>>> import numpy as np
>>> from numpy import linalg as LA
>>> np.set_printoptions(precision=2, suppress=True, linewidth=200, floatmode="fixed")
>>> J = np.load("run13.npy")
>>> print(J)
[[ -4.00  -3.00   1.00  -2.00]
 [  9.00  14.00  -1.00   8.00]
 [  3.00   9.00   0.00   4.00]
 [ -9.00 -15.00   1.00  -9.00]]
>>> O = J.astype(float).copy()
>>> for j in range(4):
...     O[:, j] -= O[:, :j] @ (O[:, :j].T @ O[:, j])
...     O[:, j] /= LA.norm(O[:, j])
... 
>>> print(np.round(O.T @ J, 2) + 0)
[[13.67 21.94 -1.61 12.65]
 [ 0.00  5.45  0.60  2.10]
 [ 0.00  0.00  0.22  0.38]
 [ 0.00  0.00  0.00  0.62]]
>>> rng = np.random.default_rng(21)
>>> other = J + rng.integers(-2, 3, (4, 1)) @ rng.integers(-2, 3, (1, 4))
>>> print(other)
[[ -4.00  -4.00   2.00   0.00]
 [  9.00  15.00  -2.00   6.00]
 [  3.00   8.00   1.00   6.00]
 [ -9.00 -14.00   0.00 -11.00]]
>>> print(np.round(LA.svd(other - J, compute_uv=False), 2) + 0)
[4.90 0.00 0.00 0.00]
>>> print(LA.matrix_rank(other - J, tol=1e-8))
1
>>> x0 = np.array([3, -2, -1, 2])
>>> print(LA.norm(J @ x0) <= LA.norm(J, 2) * LA.norm(x0) + 1e-9)
True
>>> print(J * x0)
[[-12.00   6.00  -1.00  -4.00]
 [ 27.00 -28.00   1.00  16.00]
 [  9.00 -18.00  -0.00   8.00]
 [-27.00  30.00  -1.00 -18.00]]
>>> print((J * x0).sum(axis=1))
[-11.00  16.00  -1.00 -16.00]
>>> print(np.einsum("ij,j->i", J, x0))
[-11.00  16.00  -1.00 -16.00]
>>> print(np.sign((J @ x0).round(6)))
[-1.00  1.00 -1.00 -1.00]
>>> other = np.array([[9, 6], [6, 2], [7, 8], [7, 6]])
>>> print(LA.matrix_rank(np.vstack([J, other.T])))
4
>>> print(np.einsum("ik,kj->ij", J, other))
[[ -61.00  -34.00]
 [ 214.00  122.00]
 [ 109.00   60.00]
 [-227.00 -130.00]]
>>> print(other.T @ J.T)
[[ -61.00  214.00  109.00 -227.00]
 [ -34.00  122.00   60.00 -130.00]]
>>> print(np.einsum("ik,kj->ji", J, other))
[[ -61.00  214.00  109.00 -227.00]
 [ -34.00  122.00   60.00 -130.00]]
>>> print(LA.matrix_rank(J @ other))
2
>>> print(np.vstack([J, other.T]).shape)
(6, 4)
>>> print(np.einsum("ij,ij->i", J, J))
[ 30.00 342.00 106.00 388.00]
